% python3 -q
>>> import numpy as np
>>> from numpy import linalg as LA
>>> np.set_printoptions(precision=2, suppress=True, linewidth=100)
>>> u = np.array([-2, 3, 2, 3]) + 0.5
>>> data = np.outer(u, u) / (u @ u)
>>> data
array([[ 0.07, -0.16, -0.11, -0.16],
       [-0.16,  0.37,  0.27,  0.37],
       [-0.11,  0.27,  0.19,  0.27],
       [-0.16,  0.37,  0.27,  0.37]])
>>> rk = LA.matrix_rank(data)
>>> rk
np.int64(1)
>>> null = LA.svd(data)[2][rk:].T
>>> LA.matrix_rank(data.T @ data), LA.matrix_rank(data @ data.T)
(np.int64(1), np.int64(1))
>>> np.allclose(data @ null, 0)
True
>>> [int(LA.matrix_rank(data[:, :j + 1])) for j in range(4)]
[1, 1, 1, 1]
>>> np.round(data @ null, 2) + 0
array([[0., 0., 0.],
       [0., 0., 0.],
       [0., 0., 0.],
       [0., 0., 0.]])
>>> [int(LA.matrix_rank(np.delete(data, i, axis=0))) for i in range(4)]
[1, 1, 1, 1]
>>> [int(LA.matrix_rank(data[:i])) for i in range(1, len(data) + 1)]
[1, 1, 1, 1]
>>> rng = np.random.default_rng(8922)
>>> z = rng.permutation(4)
>>> z
array([0, 2, 3, 1])
>>> B = data[z][:, z]
>>> np.allclose(B, data)
False
>>> U, s, Vt = LA.svd(data)
>>> vecs = Vt[:(s > 1e-8).sum()]
>>> x0 = data[2] + 3 * data[0] + rng.integers(2) * np.eye(4)[1]
>>> x0
array([ 0.09, -0.21, -0.15, -0.21])
>>> vecs.T @ vecs
array([[ 0.07, -0.16, -0.11, -0.16],
       [-0.16,  0.37,  0.27,  0.37],
       [-0.11,  0.27,  0.19,  0.27],
       [-0.16,  0.37,  0.27,  0.37]])
>>> np.diag(vecs.T @ vecs)
array([0.07, 0.37, 0.19, 0.37])
>>> np.allclose(vecs.T @ vecs @ x0, x0)
True
>>> mat = np.load("layer13.npy")
>>> mat
array([[ 1, -2,  4],
       [ 1, -1,  1],
       [ 1,  0,  0]])
>>> x0 = np.array([0, 5, 3])
>>> target = mat @ x0
>>> b, lr = np.zeros(3), 1 / LA.norm(mat, 2) ** 2
>>> for i in range(6):
...     b -= lr * mat.T @ (mat @ b - target)
...     if i % 2 == 0: print(i, round(LA.norm(mat @ b - target), 2))
... 
0 2.48
2 2.36
4 2.26
>>> round(float(LA.cond(mat)), 2)
13.91
>>> u = np.array([0, 1, 1])
>>> B = mat + np.outer(u, np.eye(3)[2])
>>> round(LA.det(B) / LA.det(mat), 2), round(1 + LA.solve(mat, u)[2], 2)
(np.float64(0.5), np.float64(0.5))
>>> B
array([[ 1., -2.,  4.],
       [ 1., -1.,  2.],
       [ 1.,  0.,  1.]])
>>> hat = np.triu(np.array([[-2, -3, -2], [3, 1, 1], [3, -3, 0]]), 1) + np.eye(3)
>>> B = hat @ mat @ LA.inv(hat)
>>> round(LA.det(B), 2)
np.float64(2.0)
>>> LA.matrix_rank(B)
np.int64(3)
>>> np.round(np.poly(B), 2) + 0
array([ 1.,  0., -3., -2.])
>>> U, s, Vt = LA.svd(mat, full_matrices=False)
>>> s
array([4.84, 1.19, 0.35])
>>> np.allclose(U * s @ Vt, mat)
True
>>> round(float(np.sqrt((s ** 2).sum())), 2), np.round(LA.norm(mat), 2)
(5.0, np.float64(5.0))
>>> np.abs(Vt[0])
array([0.27, 0.46, 0.85])
>>> np.abs(U[:, 0]).round(6).argmax()
np.int64(0)
>>> np.round(U.T @ U, 2) + 0
array([[1., 0., 0.],
       [0., 1., 0.],
       [0., 0., 1.]])
>>> (s > 1e-8).sum()
np.int64(3)
>>> E = np.load("a.npy")
>>> E
array([[ 1.23, -2.18, -1.65],
       [ 1.22,  2.73, -0.28],
       [-0.04, -0.25,  2.99],
       [ 1.93, -0.98, -2.08],
       [ 2.61, -1.37, -0.55],
       [-1.33, -0.27, -2.67],
       [-0.07,  2.94,  0.58],
       [ 2.62,  1.19, -0.86],
       [ 0.68, -1.91,  2.21],
       [-0.37, -0.54, -2.93],
       [ 0.57,  0.57,  2.89],
       [-1.58, -2.52,  0.39],
       [-2.71, -0.09, -1.29],
       [ 1.55,  2.56,  0.15],
       [-1.14, -0.47, -2.73],
       [-1.17,  2.54,  1.09],
       [-2.3 , -1.92, -0.13],
       [ 0.61,  0.92,  2.79],
       [ 1.16, -1.87,  2.03],
       [-0.49, -1.02, -2.78]])
>>> B = np.c_[E[:, :2] @ np.array([[-3, 1], [1, 2]]), np.array([2, 0, 2, 2, 0, 0, 1, 2, 1, 0, 1, 3, 1, 1, 2, 3, 1, 2, 3, 0])]
>>> B
array([[-5.87, -3.13,  2.  ],
       [-0.93,  6.68,  0.  ],
       [-0.13, -0.54,  2.  ],
       [-6.77, -0.03,  2.  ],
       [-9.2 , -0.13,  0.  ],
       [ 3.72, -1.87,  0.  ],
       [ 3.15,  5.81,  1.  ],
       [-6.67,  5.  ,  2.  ],
       [-3.95, -3.14,  1.  ],
       [ 0.57, -1.45,  0.  ],
       [-1.14,  1.71,  1.  ],
       [ 2.22, -6.62,  3.  ],
       [ 8.04, -2.89,  1.  ],
       [-2.09,  6.67,  1.  ],
       [ 2.95, -2.08,  2.  ],
       [ 6.05,  3.91,  3.  ],
       [ 4.98, -6.14,  1.  ],
       [-0.91,  2.45,  2.  ],
       [-5.35, -2.58,  3.  ],
       [ 0.45, -2.53,  0.  ]])
>>> LA.matrix_rank(B)
np.int64(3)
>>> np.round(LA.lstsq(E, B[:, 0])[0], 2) + 0
array([-3.,  1.,  0.])
>>> LA.norm(LA.qr(E)[0].T @ B, axis=0) ** 2 / ((B ** 2).sum(axis=0) + 1e-12)
array([1.  , 1.  , 0.06])
>>> z = E[:, 0] > np.median(E[:, 0])
>>> u = E[z].mean(axis=0) - E[~z].mean(axis=0)
>>> np.argsort(-np.abs(u).round(6), kind="stable")
array([0, 2, 1])
>>> (((E - E.mean(axis=0)) @ u > 0) == z).mean()
np.float64(0.9)
>>> ((E - E.mean(axis=0)) @ u > 0).astype(int)
array([1, 1, 1, 1, 1, 0, 1, 1, 1, 0, 1, 0, 0, 1, 0, 0, 0, 1, 1, 0])
>>> round(LA.norm(E, 2), 2)
np.float64(9.18)
>>> LA.norm(E, axis=1).argmax()
np.int64(7)
>>> LA.norm(E, axis=1)
array([3.  , 3.  , 3.  , 3.  , 3.  , 3.  , 3.  , 3.  , 3.  , 3.  , 3.  , 3.  , 3.  , 3.  , 3.  ,
       3.  , 3.  , 3.  , 2.99, 3.  ])
>>> round(LA.norm(E[1] - E[18]), 2)
np.float64(5.15)
>>> round(float(LA.norm(E[1], 1)), 2), round(float(LA.norm(E[1], np.inf)), 2)
(4.23, 2.73)
>>> np.round(LA.norm(E, "nuc"), 2)
np.float64(22.99)
>>> round(float(LA.norm(E) ** 2 / LA.norm(E, 2) ** 2), 2)
2.14
>>> x0 = np.array([3, 0, 1])
>>> h = np.maximum(mat @ x0, 0)
>>> np.flatnonzero(h > 1e-9)
array([0, 1, 2])
>>> np.maximum(mat @ (3 * x0), 0)
array([21, 12,  9])
>>> W2 = E[[3, 13]].astype(float)
>>> for _ in range(5):
...     z = LA.norm(E[:, None] - W2, axis=-1).argmin(axis=1)
...     W2 = np.array([E[z == j].mean(axis=0) for j in range(2)])
... 
>>> z
array([0, 1, 1, 0, 0, 0, 1, 1, 0, 0, 1, 0, 0, 1, 0, 1, 0, 1, 0, 0])
>>> np.bincount(z)
array([12,  8])
